In [1]: import numpy as np

In [2]: from numpy import linalg as LA

In [3]: np.set_printoptions(precision=1, suppress=True, linewidth=120)

In [4]: mat = np.loadtxt("mat.csv", delimiter=",")

In [5]: mat.round(1) + 0
Out[5]: 
array([[ 0. ,  0. ,  0. ,  0. ,  0. ,  0. ,  0. ,  0. ,  0. ,  0. ,  0. ],
       [ 0. ,  0. ,  0. ,  0. ,  0. ,  0. ,  0. ,  0. ,  0. ,  0. ,  0. ],
       [ 0. ,  0. ,  0.2,  0. , -0.2,  0.1,  0.1, -0.1, -0.2,  0.2,  0. ],
       [ 0. ,  0. ,  0. ,  0. ,  0. ,  0. ,  0. ,  0. ,  0. ,  0. ,  0. ],
       [ 0. ,  0. , -0.2,  0. ,  0.2, -0.1, -0.1,  0.1,  0.2, -0.2,  0. ],
       [ 0. ,  0. ,  0.1,  0. , -0.1,  0.1,  0.1, -0.1, -0.1,  0.1,  0. ],
       [ 0. ,  0. ,  0.1,  0. , -0.1,  0.1,  0.1, -0.1, -0.1,  0.1,  0. ],
       [ 0. ,  0. , -0.1,  0. ,  0.1, -0.1, -0.1,  0.1,  0.1, -0.1,  0. ],
       [ 0. ,  0. , -0.2,  0. ,  0.2, -0.1, -0.1,  0.1,  0.2, -0.2,  0. ],
       [ 0. ,  0. ,  0.2,  0. , -0.2,  0.1,  0.1, -0.1, -0.2,  0.2,  0. ],
       [ 0. ,  0. ,  0. ,  0. ,  0. ,  0. ,  0. ,  0. ,  0. ,  0. ,  0. ]])

In [6]: U, sigma, VT = LA.svd(mat)

In [7]: np.argmax(sigma[:-1] / (sigma[1:] + 1e-6)) + 1
Out[7]: np.int64(1)

In [8]: other = U[:, :1] @ np.diag(sigma[:1]) @ VT[:1]

In [9]: np.round(LA.norm(mat - other, 2), 1), np.round(sigma[1], 1)
Out[9]: (np.float64(0.0), np.float64(0.0))

In [10]: print(np.round(LA.norm(mat - other) / LA.norm(mat), 1))
0.0

In [11]: LA.matrix_rank(mat, rtol=0.05)
Out[11]: np.int64(1)

In [12]: U, sigma, VT = LA.svd(mat)

In [13]: vecs = VT[:(sigma > 1e-8).sum()]

In [14]: rng = np.random.default_rng(596)

In [15]: x = mat[8] + -1 * mat[6] + rng.integers(2) * np.eye(11)[1]

In [16]: x
Out[16]: array([-0.1,  0.9, -0.3, -0.1,  0.3, -0.2, -0.2,  0.2,  0.3, -0.3, -0.1])

In [17]: np.round(vecs.T @ vecs, 1) + 0
Out[17]: 
array([[ 0. ,  0. ,  0. ,  0. ,  0. ,  0. ,  0. ,  0. ,  0. ,  0. ,  0. ],
       [ 0. ,  0. ,  0. ,  0. ,  0. ,  0. ,  0. ,  0. ,  0. ,  0. ,  0. ],
       [ 0. ,  0. ,  0.2,  0. , -0.2,  0.1,  0.1, -0.1, -0.2,  0.2,  0. ],
       [ 0. ,  0. ,  0. ,  0. ,  0. ,  0. ,  0. ,  0. ,  0. ,  0. ,  0. ],
       [ 0. ,  0. , -0.2,  0. ,  0.2, -0.1, -0.1,  0.1,  0.2, -0.2,  0. ],
       [ 0. ,  0. ,  0.1,  0. , -0.1,  0.1,  0.1, -0.1, -0.1,  0.1,  0. ],
       [ 0. ,  0. ,  0.1,  0. , -0.1,  0.1,  0.1, -0.1, -0.1,  0.1,  0. ],
       [ 0. ,  0. , -0.1,  0. ,  0.1, -0.1, -0.1,  0.1,  0.1, -0.1,  0. ],
       [ 0. ,  0. , -0.2,  0. ,  0.2, -0.1, -0.1,  0.1,  0.2, -0.2,  0. ],
       [ 0. ,  0. ,  0.2,  0. , -0.2,  0.1,  0.1, -0.1, -0.2,  0.2,  0. ],
       [ 0. ,  0. ,  0. ,  0. ,  0. ,  0. ,  0. ,  0. ,  0. ,  0. ,  0. ]])

In [18]: f, v = mat[2], mat[4]

In [19]: print(np.round(f @ f, 1))
0.2

In [20]: p = (f @ v) / (f @ f) * f

In [21]: p.round(1) + 0
Out[21]: array([ 0. ,  0. , -0.2,  0. ,  0.2, -0.1, -0.1,  0.1,  0.2, -0.2,  0. ])

In [22]: v - p
Out[22]: array([0., 0., 0., 0., 0., 0., 0., 0., 0., 0., 0.])

In [23]: np.round(np.abs(LA.eigvals(mat)).max(), 1)
Out[23]: np.float64(1.0)

In [24]: np.allclose(mat @ mat.T, mat.T @ mat)
Out[24]: True

In [25]: np.round(mat @ mat, 1) + 0
Out[25]: 
array([[ 0. ,  0. ,  0. ,  0. ,  0. ,  0. ,  0. ,  0. ,  0. ,  0. ,  0. ],
       [ 0. ,  0. ,  0. ,  0. ,  0. ,  0. ,  0. ,  0. ,  0. ,  0. ,  0. ],
       [ 0. ,  0. ,  0.2,  0. , -0.2,  0.1,  0.1, -0.1, -0.2,  0.2,  0. ],
       [ 0. ,  0. ,  0. ,  0. ,  0. ,  0. ,  0. ,  0. ,  0. ,  0. ,  0. ],
       [ 0. ,  0. , -0.2,  0. ,  0.2, -0.1, -0.1,  0.1,  0.2, -0.2,  0. ],
       [ 0. ,  0. ,  0.1,  0. , -0.1,  0.1,  0.1, -0.1, -0.1,  0.1,  0. ],
       [ 0. ,  0. ,  0.1,  0. , -0.1,  0.1,  0.1, -0.1, -0.1,  0.1,  0. ],
       [ 0. ,  0. , -0.1,  0. ,  0.1, -0.1, -0.1,  0.1,  0.1, -0.1,  0. ],
       [ 0. ,  0. , -0.2,  0. ,  0.2, -0.1, -0.1,  0.1,  0.2, -0.2,  0. ],
       [ 0. ,  0. ,  0.2,  0. , -0.2,  0.1,  0.1, -0.1, -0.2,  0.2,  0. ],
       [ 0. ,  0. ,  0. ,  0. ,  0. ,  0. ,  0. ,  0. ,  0. ,  0. ,  0. ]])

In [26]: np.trace(mat)
Out[26]: np.float64(1.0)

In [27]: np.round((mat + mat.T) / 2, 1) + 0
Out[27]: 
array([[ 0. ,  0. ,  0. ,  0. ,  0. ,  0. ,  0. ,  0. ,  0. ,  0. ,  0. ],
       [ 0. ,  0. ,  0. ,  0. ,  0. ,  0. ,  0. ,  0. ,  0. ,  0. ,  0. ],
       [ 0. ,  0. ,  0.2,  0. , -0.2,  0.1,  0.1, -0.1, -0.2,  0.2,  0. ],
       [ 0. ,  0. ,  0. ,  0. ,  0. ,  0. ,  0. ,  0. ,  0. ,  0. ,  0. ],
       [ 0. ,  0. , -0.2,  0. ,  0.2, -0.1, -0.1,  0.1,  0.2, -0.2,  0. ],
       [ 0. ,  0. ,  0.1,  0. , -0.1,  0.1,  0.1, -0.1, -0.1,  0.1,  0. ],
       [ 0. ,  0. ,  0.1,  0. , -0.1,  0.1,  0.1, -0.1, -0.1,  0.1,  0. ],
       [ 0. ,  0. , -0.1,  0. ,  0.1, -0.1, -0.1,  0.1,  0.1, -0.1,  0. ],
       [ 0. ,  0. , -0.2,  0. ,  0.2, -0.1, -0.1,  0.1,  0.2, -0.2,  0. ],
       [ 0. ,  0. ,  0.2,  0. , -0.2,  0.1,  0.1, -0.1, -0.2,  0.2,  0. ],
       [ 0. ,  0. ,  0. ,  0. ,  0. ,  0. ,  0. ,  0. ,  0. ,  0. ,  0. ]])

In [28]: np.round(LA.det(mat), 1)
Out[28]: np.float64(0.0)

In [29]: w, vecs = LA.eigh(mat)

In [30]: x = np.array([-4, 0, 2, -2, 0, -1, 5, -5, 1, 5, 5])

In [31]: np.round(LA.eigvalsh(mat[1:, 1:]), 1) + 0
Out[31]: array([0., 0., 0., 0., 0., 0., 0., 0., 0., 1.])

In [32]: np.round(np.abs(mat).sum(axis=1).max(), 1), round(np.abs(w).max(), 1)
Out[32]: (np.float64(1.3), np.float64(1.0))

In [33]: round(x @ mat @ x, 1)
Out[33]: np.float64(23.9)

In [34]: (np.sign(vecs[:, -1].round(6)) == np.sign(vecs[0, -1].round(6))).astype(int)
Out[34]: array([1, 1, 1, 1, 0, 1, 1, 0, 0, 1, 1])

In [35]: f = np.array([5, 9, 9, -9, -9, 0, -9, 9, -8, 7])

In [36]: K = f[np.abs(np.subtract.outer(np.arange(10), np.arange(10)))]

In [37]: K
Out[37]: 
array([[ 5,  9,  9, -9, -9,  0, -9,  9, -8,  7],
       [ 9,  5,  9,  9, -9, -9,  0, -9,  9, -8],
       [ 9,  9,  5,  9,  9, -9, -9,  0, -9,  9],
       [-9,  9,  9,  5,  9,  9, -9, -9,  0, -9],
       [-9, -9,  9,  9,  5,  9,  9, -9, -9,  0],
       [ 0, -9, -9,  9,  9,  5,  9,  9, -9, -9],
       [-9,  0, -9, -9,  9,  9,  5,  9,  9, -9],
       [ 9, -9,  0, -9, -9,  9,  9,  5,  9,  9],
       [-8,  9, -9,  0, -9, -9,  9,  9,  5,  9],
       [ 7, -8,  9, -9,  0, -9, -9,  9,  9,  5]])

In [38]: w1 = np.array([[0, 1, 4, 5],
    ...:     [4, 5, 4, 1],
    ...:     [5, 2, 5, 3],
    ...:     [2, 0, 1, 4],
    ...:     [0, 1, 1, 1],
    ...:     [5, 5, 0, 3],
    ...:     [4, 5, 4, 5],
    ...:     [4, 5, 5, 1],
    ...:     [0, 0, 5, 0],
    ...:     [4, 0, 5, 4],
    ...:     [3, 2, 4, 1]])

In [39]: coef = np.array([1, 1, 2, 0])

In [40]: act = np.maximum(mat @ w1 + coef, 0)

In [41]: (act > 0).mean(axis=0)
Out[41]: array([0.7, 0.8, 1. , 0.7])

In [42]: basis = np.array([[3, 2], [-3, -1], [-1, 1], [0, -3]])

In [43]: (act @ basis).round(6).argmax(axis=1)
Out[43]: array([1, 1, 0, 1, 1, 1, 1, 1, 1, 0, 1])

In [44]: act @ basis
Out[44]: 
array([[-1.3,  2.6],
       [-1.3,  2.6],
       [ 1.5,  1.2],
       [-1.3,  2.6],
       [-0.9,  0.9],
       [ 0.1,  1.9],
       [ 0.1,  1.9],
       [-2.4,  1. ],
       [-0.9,  0.9],
       [ 1.5,  1.2],
       [-1.3,  2.6]])
